% ipython --no-banner

In [1]: import numpy as np

In [2]: import numpy.linalg as la

In [3]: np.set_printoptions(suppress=True, linewidth=120)

In [4]: cent = np.array([[-2, 0, 1], [2, 2, -2]])

In [5]: feats = np.repeat(cent, 12 // 2, axis=0)

In [6]: rng = np.random.default_rng(5526)

In [7]: feats = feats + 0.05 * rng.normal(size=feats.shape)

In [8]: print(feats.round(2) + 0)
[[-1.93  0.    1.01]
 [-1.99  0.03  1.03]
 [-2.    0.02  1.03]
 [-1.94 -0.02  1.04]
 [-2.06  0.02  0.95]
 [-2.03  0.01  1.02]
 [ 1.97  1.87 -1.99]
 [ 2.02  2.02 -1.96]
 [ 1.98  1.95 -1.99]
 [ 1.98  2.05 -2.01]
 [ 2.03  2.05 -1.89]
 [ 2.    2.13 -2.06]]

In [9]: print(np.round(feats.sum(axis=1), 2))
[-0.92 -0.93 -0.96 -0.92 -1.08 -1.    1.85  2.08  1.94  2.02  2.19  2.08]

In [10]: print(np.round(feats.mean(axis=0), 2) + 0)
[ 0.    1.01 -0.49]

In [11]: print(round(float(np.abs(feats).max()), 2))
2.13

In [12]: print(la.matrix_rank(feats))
3

In [13]: print(np.round(np.diff(feats, axis=0), 2) + 0)
[[-0.05  0.02  0.02]
 [-0.02 -0.01  0.  ]
 [ 0.07 -0.04  0.01]
 [-0.12  0.04 -0.09]
 [ 0.03 -0.01  0.07]
 [ 4.    1.86 -3.01]
 [ 0.05  0.15  0.03]
 [-0.04 -0.07 -0.03]
 [ 0.    0.11 -0.03]
 [ 0.06  0.    0.12]
 [-0.03  0.08 -0.16]]

In [14]: print(np.round(la.svd(feats, compute_uv=False), 2))
[9.61 3.07 0.16]

In [15]: print(np.unravel_index(np.abs(feats).argmax(), feats.shape))
(np.int64(11), np.int64(1))

In [16]: print(np.round(la.norm(feats), 2))
10.09

In [17]: B = np.c_[feats[:, :2] @ np.array([[1, 1], [-2, 0]]), np.array([-1, -3, 1, -1, 1, -2, -3, 1, -2, -1, -1, -2])]

In [18]: print(B.round(2))
[[-1.93 -1.93 -1.  ]
 [-2.04 -1.99 -3.  ]
 [-2.04 -2.    1.  ]
 [-1.9  -1.94 -1.  ]
 [-2.1  -2.06  1.  ]
 [-2.04 -2.03 -2.  ]
 [-1.76  1.97 -3.  ]
 [-2.01  2.02  1.  ]
 [-1.92  1.98 -2.  ]
 [-2.13  1.98 -1.  ]
 [-2.07  2.03 -1.  ]
 [-2.27  2.   -2.  ]]

In [19]: print(la.matrix_rank(B))
3

In [20]: print(np.round(la.lstsq(feats, B[:, 0])[0], 2) + 0)
[ 1. -2.  0.]

In [21]: print(np.round(la.norm(la.qr(feats)[0].T @ B, axis=0) ** 2 / ((B ** 2).sum(axis=0) + 1e-12), 2))
[1.  1.  0.4]

In [22]: q, _ = la.qr(np.array([[-1.0, 0.6, 2.2], [0.7, -0.5, -0.2], [0.2, 1.1, 1.1]]))

In [23]: K = q[:, :3]

In [24]: print(K.round(2))
[[-0.81  0.1   0.58]
 [ 0.57 -0.14  0.81]
 [ 0.16  0.99  0.05]]

In [25]: Uu, sigma, VT = la.svd(K, full_matrices=False)

In [26]: print(np.round(Uu.T @ K @ VT.T, 2) + 0)
[[1. 0. 0.]
 [0. 1. 0.]
 [0. 0. 1.]]

In [27]: print((sigma > 1e-8).sum())
3

In [28]: print(np.round(sigma / sigma[0], 2))
[1. 1. 1.]

In [29]: print(sigma.round(2))
[1. 1. 1.]

In [30]: print(np.allclose(K @ K.T, K.T @ K))
True

In [31]: print(round(np.trace(K), 2))
-0.89

In [32]: z = rng.permutation(3)

In [33]: print(z)
[0 2 1]

In [34]: B = K[z][:, z]

In [35]: print(round(float(np.trace(B)), 2))
-0.89

In [36]: print(np.round(np.diag(B), 2))
[-0.81  0.05 -0.14]

In [37]: print(B.round(2))
[[-0.81  0.58  0.1 ]
 [ 0.16  0.05  0.99]
 [ 0.57  0.81 -0.14]]

In [38]: print(np.round(K.T @ K, 2) + 0)
[[1. 0. 0.]
 [0. 1. 0.]
 [0. 0. 1.]]

In [39]: print(np.round(la.pinv(K), 2))
[[-0.81  0.57  0.16]
 [ 0.1  -0.14  0.99]
 [ 0.58  0.81  0.05]]

In [40]: m1 = np.load("run15.npy")

In [41]: print(m1.round(2))
[[-2.95  3.99 -0.61]
 [ 2.96  3.51 -1.98]
 [ 0.27 -4.74  1.57]
 [-0.93  4.71 -1.39]
 [ 4.78 -1.23 -0.82]
 [-0.29  4.74 -1.56]
 [ 1.45  4.39 -1.89]
 [-0.87 -4.58  1.81]
 [-3.59 -2.9   1.93]
 [-0.67  4.73 -1.46]
 [-1.1   4.69 -1.34]
 [-1.68 -4.3   1.92]
 [-3.97 -2.4   1.86]
 [-4.66  1.7   0.62]
 [ 0.38 -4.74  1.54]
 [-4.83 -0.14  1.3 ]
 [ 1.34  4.43 -1.88]
 [-3.27  3.76 -0.45]]

In [42]: # rows and columns are dependent

In [43]: print([round(float(x), 2) for x in la.svd(m1, compute_uv=False)[:3]])
[17.54, 11.93, 0.0]

In [44]: B = m1 / la.norm(m1, axis=1, keepdims=True)

In [45]: G = B @ B.T

In [46]: print(np.argwhere(np.triu(np.abs(G) > 0.95, 1)))
[[ 0 17]
 [ 1  8]
 [ 1 11]
 [ 1 12]
 [ 2  3]
 [ 2  5]
 [ 2  7]
 [ 2  9]
 [ 2 10]
 [ 2 14]
 [ 3  5]
 [ 3  9]
 [ 3 10]
 [ 3 14]
 [ 4 13]
 [ 4 15]
 [ 5  7]
 [ 5  9]
 [ 5 10]
 [ 5 14]
 [ 6  7]
 [ 6 11]
 [ 6 16]
 [ 7 11]
 [ 7 14]
 [ 7 16]
 [ 8 12]
 [ 9 10]
 [ 9 14]
 [10 14]
 [11 16]]

In [47]: print(np.round(la.norm(B, axis=1), 2))
[1. 1. 1. 1. 1. 1. 1. 1. 1. 1. 1. 1. 1. 1. 1. 1. 1. 1.]

In [48]: Uu, sigma, VT = la.svd(m1)

In [49]: evecs = VT[:(sigma > 1e-8).sum()]

In [50]: vec = m1[14] + 5 * m1[13] + rng.integers(2) * np.eye(3)[2]

In [51]: print(vec.round(2))
[-22.92   3.78   5.63]

In [52]: print(la.matrix_rank(np.vstack([m1, vec])))
3

In [53]: print(round(la.norm(vec - evecs.T @ evecs @ vec), 2))
0.92

In [54]: print(np.allclose(evecs.T @ evecs @ vec, vec))
False

In [55]: print(np.round(evecs.T @ evecs, 2))
[[ 0.94 -0.08 -0.22]
 [-0.08  0.9  -0.29]
 [-0.22 -0.29  0.16]]

In [56]: t = np.sort(rng.uniform(-2, 2, 10))

In [57]: data = np.c_[t, t ** 2, t ** 3] @ np.array([[-2, -2, 0], [-3, -3, 3], [-1, 2, -3]])

In [58]: print(data.round(2) + 0)
[[ -0.37  -9.85  15.95]
 [ -0.04  -3.44   6.66]
 [  0.    -3.01   6.02]
 [  0.04  -2.6    5.4 ]
 [ -0.56  -0.53   0.1 ]
 [ -0.99  -0.89   0.21]
 [ -1.31  -1.13   0.28]
 [ -4.24  -2.56   0.36]
 [-14.17  -2.84  -4.06]
 [-14.75  -2.73  -4.45]]

In [59]: D = la.norm(data[:, None] - data[None], axis=-1)

In [60]: print(D.mean(axis=1).argmax())
0

In [61]: print(np.flatnonzero(D[5] < D.mean() / 2))
[4 5 6 7]

In [62]: print(D.shape)
(10, 10)

In [63]: print(D[:5, :5].round(2))
[[ 0.   11.29 12.06 12.81 18.38]
 [11.29  0.    0.78  1.53  7.19]
 [12.06  0.78  0.    0.75  6.44]
 [12.81  1.53  0.75  0.    5.71]
 [18.38  7.19  6.44  5.71  0.  ]]

In [64]: Uu, sigma, VT = la.svd(data)

In [65]: print(sigma.round(2))
[23.4  20.99  1.16]

In [66]: print(np.argmax(sigma[:-1] / (sigma[1:] + 1e-6)) + 1)
2

In [67]: B = Uu[:, :2] @ np.diag(sigma[:2]) @ VT[:2]

In [68]: print(round(la.norm(data - B) / la.norm(data), 2))
0.04

In [69]: print(la.matrix_rank(B))
2

In [70]: print(np.round(la.norm(data - B, 2), 2), np.round(sigma[2], 2))
1.16 1.16

In [71]: B = data / np.sqrt((data ** 2).mean(axis=1, keepdims=True))

In [72]: print(la.matrix_rank(B) == la.matrix_rank(data))
True

In [73]: print(B[6].round(2))
[-1.3  -1.12  0.28]

In [74]: proj = data @ la.solve(data.T @ data, data.T)

In [75]: print(np.allclose(proj @ proj, proj))
True

In [76]: print(np.round(la.eigvalsh(proj), 2) + 0)
[0. 0. 0. 0. 0. 0. 0. 1. 1. 1.]

In [77]: M = np.eye(3, dtype=int)[rng.permutation(3)]

In [78]: print(M)
[[0 0 1]
 [0 1 0]
 [1 0 0]]

In [79]: # 2 groups of indices that never mix

In [80]: vec = np.array([1, 1, 1])

In [81]: print(np.round(np.abs(la.eigvals(M)), 2))
[1. 1. 1.]

In [82]: print(3 - la.matrix_rank(M - np.eye(3), tol=1e-8))
2

In [83]: print(np.round(la.inv(M), 2))
[[0. 0. 1.]
 [0. 1. 0.]
 [1. 0. 0.]]

In [84]: print(M.T @ (M @ vec))
[1 1 1]

In [85]: print(np.round(np.sort(np.abs(np.degrees(np.angle(la.eigvals(M))))), 2))
[  0.   0. 180.]
